% ipython --no-banner

In [1]: import numpy as np

In [2]: from numpy import linalg as LA

In [3]: np.set_printoptions(suppress=True, linewidth=140)

In [4]: mat = np.load("block14.npy")

In [5]: print(mat)
[[-18.53  -2.18  -7.2 ]
 [ -2.91   9.1   17.57]
 [  4.92 -15.01  12.27]
 [  1.67  -5.56 -19.14]
 [-15.21  -0.6   12.98]
 [ 13.32  -6.72 -13.32]
 [-13.35 -11.35  -9.65]
 [ -2.64  -4.76 -19.24]
 [  1.49 -19.42   4.55]
 [-10.83 -16.25   4.32]
 [ -0.47  18.08  -8.53]
 [  8.42  13.2   12.44]
 [-17.6    7.96  -5.19]
 [ -0.96 -18.6   -7.28]
 [-15.18  11.53  -6.06]
 [ -3.14  12.54 -15.26]
 [ 19.88  -1.57  -1.55]
 [ 16.86   9.63   4.81]
 [-17.3   -9.36  -3.62]
 [ 13.92  -2.27 -14.18]]

In [6]: x0 = np.array([2, 1, -1])

In [7]: a = np.maximum(mat @ x0, 0)

In [8]: print(np.round(np.tanh(mat @ x0), 2))
[-1. -1. -1.  1. -1.  1. -1.  1. -1. -1.  1.  1. -1. -1. -1.  1.  1.  1. -1.  1.]

In [9]: rng = np.random.default_rng(470543)

In [10]: M2 = mat + rng.integers(-2, 3, (20, 1)) @ rng.integers(-2, 3, (1, 3))

In [11]: print(M2.round(2))
[[-20.53  -4.18  -8.2 ]
 [ -2.91   9.1   17.57]
 [  6.92 -13.01  13.27]
 [ -2.33  -9.56 -21.14]
 [-19.21  -4.6   10.98]
 [ 17.32  -2.72 -11.32]
 [-15.35 -13.35 -10.65]
 [  1.36  -0.76 -17.24]
 [  3.49 -17.42   5.55]
 [-14.83 -20.25   2.32]
 [  1.53  20.08  -7.53]
 [ 12.42  17.2   14.44]
 [-13.6   11.96  -3.19]
 [  3.04 -14.6   -5.28]
 [-15.18  11.53  -6.06]
 [ -1.14  14.54 -14.26]
 [ 19.88  -1.57  -1.55]
 [ 18.86  11.63   5.81]
 [-17.3   -9.36  -3.62]
 [ 17.92   1.73 -12.18]]

In [12]: print(np.round(LA.svd(M2 - mat, compute_uv=False), 2) + 0)
[19.67  0.    0.  ]

In [13]: print(LA.matrix_rank(M2 - mat, tol=1e-8))
1

In [14]: print(np.round(np.abs(M2 - mat).sum(axis=1), 2))
[ 5.  0.  5. 10. 10. 10.  5. 10.  5. 10.  5. 10. 10. 10.  0.  5.  0.  5.  0. 10.]

In [15]: x0 = np.array([3, 1, -3])

In [16]: rhs = mat @ x0

In [17]: print(np.round(LA.solve(mat.T @ mat, mat.T @ rhs), 2))
[ 3.  1. -3.]

In [18]: print(np.round(LA.lstsq(mat, rhs)[0], 2))
[ 3.  1. -3.]

In [19]: print(np.round(LA.pinv(mat) @ mat, 2) + 0)
[[1. 0. 0.]
 [0. 1. 0.]
 [0. 0. 1.]]

In [20]: rhs = rhs + 0.3 * rng.normal(size=20)

In [21]: print(rhs.round(2))
[-36.42 -52.37 -36.74  56.83 -84.95  73.31 -22.32  45.27 -28.51 -61.15  41.49   1.13 -29.62   0.38 -15.51  48.91  63.3   45.95 -50.93
  81.42]

In [22]: coef, *_ = LA.lstsq(mat, rhs)

In [23]: print(np.round(mat.T @ (rhs - mat @ coef), 2) + 0)
[0. 0. 0.]

In [24]: print(coef.round())
[ 3.  1. -3.]

In [25]: m1 = np.tril(np.array([[-1, -3, 2], [-3, -2, 2], [2, 0, 3]]), -1) + np.eye(3, dtype=int)

In [26]: print(m1)
[[ 1  0  0]
 [-3  1  0]
 [ 2  0  1]]

In [27]: # triangular

In [28]: f = np.array([-2, -2, -1])

In [29]: M2 = m1 + np.outer(f, np.eye(3)[1])

In [30]: print(LA.matrix_rank(M2 - m1))
1

In [31]: print(M2)
[[ 1. -2.  0.]
 [-3. -1.  0.]
 [ 2. -1.  1.]]

In [32]: print(LA.matrix_rank(LA.inv(M2) - LA.inv(m1), tol=1e-8))
1

In [33]: x0 = np.array([2, 3, 1])

In [34]: a = np.maximum(M2 @ x0, 0)

In [35]: print(np.flatnonzero(a > 1e-9))
[2]

In [36]: print(np.round(np.tanh(M2 @ x0), 2))
[-1.   -1.    0.96]

In [37]: print(M2.T @ a)
[ 4. -2.  2.]

In [38]: print(np.maximum(M2 @ x0, 0) - np.maximum(-M2 @ x0, 0))
[-4. -9.  2.]

In [39]: arr = np.load("w.npy")

In [40]: print(arr)
[[ 4.03 -7.98]
 [-4.97  9.92]]

In [41]: print(m1 @ m1)
[[ 1  0  0]
 [-6  1  0]
 [ 4  0  1]]

In [42]: print([int(LA.matrix_rank(LA.matrix_power(m1, p))) for p in range(1, 4)])
[3, 3, 3]

In [43]: print(LA.matrix_rank(m1 - m1[0, 0] * np.eye(3)))
1

In [44]: E = np.load("data.npy")

In [45]: print(E.round(2))
[[ 0.58  0.43 -0.24]
 [ 0.43  0.32 -0.18]
 [-0.24 -0.18  0.1 ]]

In [46]: x0 = np.array([3, 3, 3])

In [47]: print(np.round(E @ x0, 2))
[ 2.3   1.73 -0.96]

In [48]: print(round((x0 - E @ x0) @ (E @ x0), 2))
0.0

In [49]: print(round(float(np.abs(LA.eigvals(E)).max()), 2))
1.0

In [50]: print(np.allclose(E @ E.T, E.T @ E))
True

In [51]: assert E == E.T
ValueError: The truth value of an array with more than one element is ambiguous. Use a.any() or a.all()


In [52]: print(round(float(np.trace(E)), 2))
1.0

In [53]: print(round(LA.det(E), 2))
0.0

In [54]: print((E - E.T) / 2)
[[0. 0. 0.]
 [0. 0. 0.]
 [0. 0. 0.]]

In [55]: print(np.round(E @ E, 2))
[[ 0.58  0.43 -0.24]
 [ 0.43  0.32 -0.18]
 [-0.24 -0.18  0.1 ]]

In [56]: print(np.round((E + E.T) / 2, 2))
[[ 0.58  0.43 -0.24]
 [ 0.43  0.32 -0.18]
 [-0.24 -0.18  0.1 ]]

In [57]: W1 = np.array([[1, 1, -2, 1], [2, -2, 2, 2], [-2, 1, 1, 0]])

In [58]: coef = np.array([-2, 1, 2, -2])

In [59]: act = np.maximum(E @ W1 + coef, 0)

In [60]: print(LA.matrix_rank(act))
2

In [61]: print((act > 0).mean(axis=0))
[0. 1. 1. 0.]

In [62]: print(act.round(2))
[[0.   0.47 1.47 0.  ]
 [0.   0.6  1.6  0.  ]
 [0.   1.22 2.22 0.  ]]

In [63]: basis = np.array([[1, 0, 0], [-3, 1, -1], [-3, 1, 1], [1, -2, 3]])

In [64]: print(W1 @ basis)
[[ 5 -3  0]
 [ 4 -4 10]
 [-8  2  0]]

In [65]: U, sv, Vt = LA.svd(act)

In [66]: print(np.argmax(sv[:-1] / (sv[1:] + 1e-6)) + 1)
2

In [67]: M2 = U[:, :2] @ np.diag(sv[:2]) @ Vt[:2]

In [68]: print(np.round(LA.norm(act - M2) / LA.norm(act), 2))
0.0

In [69]: print(LA.matrix_rank(M2))
2

In [70]: print(round(float(LA.norm(act - M2, 2)), 2), np.round(sv[2], 2))
0.0 0.0

In [71]: M2 = E + rng.integers(-2, 3, (3, 1)) @ rng.integers(-2, 3, (1, 3))

In [72]: print(M2.round(2))
[[-1.42 -1.57 -4.24]
 [-1.57 -1.68 -4.18]
 [ 0.76  0.82  2.1 ]]

In [73]: print(np.round(LA.svd(M2 - E, compute_uv=False), 2) + 0)
[7.35 0.   0.  ]

In [74]: print(LA.matrix_rank(M2 - E, tol=1e-8))
1

In [75]: print(np.round(M2 - E, 2))
[[-2. -2. -4.]
 [-2. -2. -4.]
 [ 1.  1.  2.]]

In [76]: M2 = np.array([[0, 1, 2], [2, 1, 2], [0, 0, 0]])

In [77]: X = M2 - M2.T

In [78]: print(X)
[[ 0 -1  2]
 [ 1  0  2]
 [-2 -2  0]]

In [79]: d = LA.norm(mat[:, None] - mat[None], axis=-1)

In [80]: print(d.mean(axis=1).argmax())
11

In [81]: print(np.unravel_index(d.round(6).argmax(), d.shape))
(np.int64(17), np.int64(18))

In [82]: print(np.round(LA.norm(mat, axis=1), 2))
[20. 20. 20. 20. 20. 20. 20. 20. 20. 20. 20. 20. 20. 20. 20. 20. 20. 20. 20. 20.]

In [83]: print(d[:5, :5].round(2))
[[ 0.   31.38 33.07 23.71 20.51]
 [31.38  0.   25.9  39.79 16.32]
 [33.07 25.9   0.   32.96 24.77]
 [23.71 39.79 32.96  0.   36.62]
 [20.51 16.32 24.77 36.62  0.  ]]

In [84]: print(np.flatnonzero(d[2] < d.mean() / 2))
[2 8]

In [85]: print((d + 1e9 * np.eye(20)).round(6).argmin(axis=1))
[18 11  8  7  1 19 18  3  2 18 15 17 14  8 12 10 17 11  6  5]

In [86]: print(round(float(LA.eigvals(X).sum().real), 2))
-0.0

In [87]: print(np.round(np.poly(X), 2) + 0)
[1. 0. 9. 0.]

In [88]: print(round(LA.det(2 * X), 2), round(float(LA.det(X)), 2))
0.0 0.0

In [89]: print(np.einsum("ii->", X))
0

In [90]: print(round(float(LA.det(X[::-1])), 2))
0.0

In [91]: M2 = np.array([[-2, -1], [1, 0]])

In [92]: basis = np.kron(M2, X)

In [93]: print(round(float(LA.norm(basis, 2)), 2), round(LA.norm(M2, 2) * LA.norm(X, 2), 2))
7.24 7.24

In [94]: print(basis.shape)
(6, 6)

In [95]: print(LA.matrix_power(X, 4))
[[ 45  36  18]
 [ 36  45 -18]
 [ 18 -18  72]]

In [96]: print(np.allclose(X @ X.T, X.T @ X))
True

In [97]: print(np.round(np.sort(np.abs(LA.eigvals(X))), 2) + 0)
[0. 3. 3.]

In [98]: X.inv()
AttributeError: 'numpy.ndarray' object has no attribute 'inv'


In [99]: print(np.allclose(X, X.T))
False

In [100]: print(round(float(np.trace(LA.pinv(X) @ X)), 2))
2.0

In [101]: LA.inv(X)
LinAlgError: Singular matrix


In [102]: print(np.unique(X.round(6), axis=0).shape)
(3, 3)

In [103]: W0 = np.tanh(np.array([[0.9],
     ...:     [1.0],
     ...:     [-1.0],
     ...:     [-1.3],
     ...:     [0.6],
     ...:     [0.9],
     ...:     [0.5],
     ...:     [2.0],
     ...:     [-1.2],
     ...:     [-0.7],
     ...:     [1.2],
     ...:     [0.5],
     ...:     [-0.5],
     ...:     [1.7]]) @ np.array([[-0.9, 0.3, 1.5]]))

In [104]: print(W0.round(2))
[[-0.67  0.26  0.87]
 [-0.72  0.29  0.91]
 [ 0.72 -0.29 -0.91]
 [ 0.82 -0.37 -0.96]
 [-0.49  0.18  0.72]
 [-0.67  0.26  0.87]
 [-0.42  0.15  0.64]
 [-0.95  0.54  1.  ]
 [ 0.79 -0.35 -0.95]
 [ 0.56 -0.21 -0.78]
 [-0.79  0.35  0.95]
 [-0.42  0.15  0.64]
 [ 0.42 -0.15 -0.64]
 [-0.91  0.47  0.99]]

In [105]: # row 5 repeats row 0

In [106]: gram = np.cov(W0, rowvar=False)

In [107]: print(np.round(W0.std(axis=0), 2))
[0.66 0.29 0.82]

In [108]: print(np.argwhere(np.triu(np.abs(np.corrcoef(W0.T)) > 0.8, 1)))
[[0 1]
 [0 2]
 [1 2]]

In [109]: print(np.round(np.median(W0, axis=0), 2))
[-0.46  0.16  0.68]

In [110]: T = np.stack([X, 2 * X, X[::-1]])

In [111]: print((T @ X.T).shape)
(3, 3, 3)

In [112]: print(T.sum(axis=0))
[[-2 -5  6]
 [ 4  0  8]
 [-6 -7  2]]

In [113]: print(np.einsum("bij,cij->bc", T, T))
[[18 36  9]
 [36 72 18]
 [ 9 18 18]]

In [114]: print(np.round(LA.det(T), 2))
[0. 0. 0.]

In [115]: M = np.loadtxt("sample3.csv", delimiter=",")

In [116]: print(M)
[[ 0.  0.  0. -5.]
 [-1.  0.  0.  0.]
 [ 0.  1.  0.  0.]
 [ 0.  0. -4.  0.]]

In [117]: gram = M.T @ M

In [118]: print(LA.matrix_rank(gram))
4

In [119]: print((M @ M.T).shape)
(4, 4)

In [120]: M2 = np.array([[2, 0, 3], [1, 0, 0], [0, 0, 0], [2, 0, 2]])

In [121]: print(np.einsum("ij->j", M))
[-1.  1. -4. -5.]

In [122]: print(M2.T @ M.T)
[[-10.  -2.   1.   0.]
 [  0.   0.   0.   0.]
 [-10.  -3.   0.   0.]]

In [123]: print(np.einsum("ij,ij->i", M, M))
[25.  1.  1. 16.]

In [124]: print(np.vstack([M, M2.T]).shape)
(7, 4)

In [125]: np.einsum("ij,ij->", M, M2)
ValueError: operands could not be broadcast together with remapped shapes [original->remapped]: (4,4)->(4,4) (4,3)->(4,3) 


In [126]: print(LA.matrix_rank(M @ M2))
2

In [127]: f = np.array([-3, -3, 0, -3])

In [128]: M2 = M + np.outer(f, np.eye(4)[0])

In [129]: print(round(float(LA.det(M2) / LA.det(M)), 2), round(float(1 + LA.solve(M, f)[0]), 2))
4.0 4.0

In [130]: print(LA.matrix_rank(LA.inv(M2) - LA.inv(M), tol=1e-8))
1

In [131]: W1 = np.array([[-2, -1, 1, 1], [2, -2, -2, 3]])

In [132]: coef = np.array([1, -1, -2, 2])

In [133]: act = np.maximum(arr @ W1 + coef, 0)

In [134]: print(LA.matrix_rank(act))
2

In [135]: basis = np.array([[3, 1, -1], [-2, 3, 1], [2, -3, 0], [3, 3, 2]])

In [136]: print((act @ basis).round(6).argmax(axis=1))
[0 0]

In [137]: print(np.round(act @ basis, 2))
[[ 14.12 -21.18  10.93]
 [172.71 111.15  22.8 ]]

In [138]: data = np.load("layer12.npy")

In [139]: print(data.round(2))
[[-0.15  0.99]
 [ 0.99  0.15]]

In [140]: O = data.astype(float).copy()

In [141]: for j in range(2):
     ...:     O[:, j] -= O[:, :j] @ (O[:, :j].T @ O[:, j])
     ...:     O[:, j] /= LA.norm(O[:, j])
     ...: 

In [142]: print(np.round(O.T @ data, 2) + 0)
[[1. 0.]
 [0. 1.]]
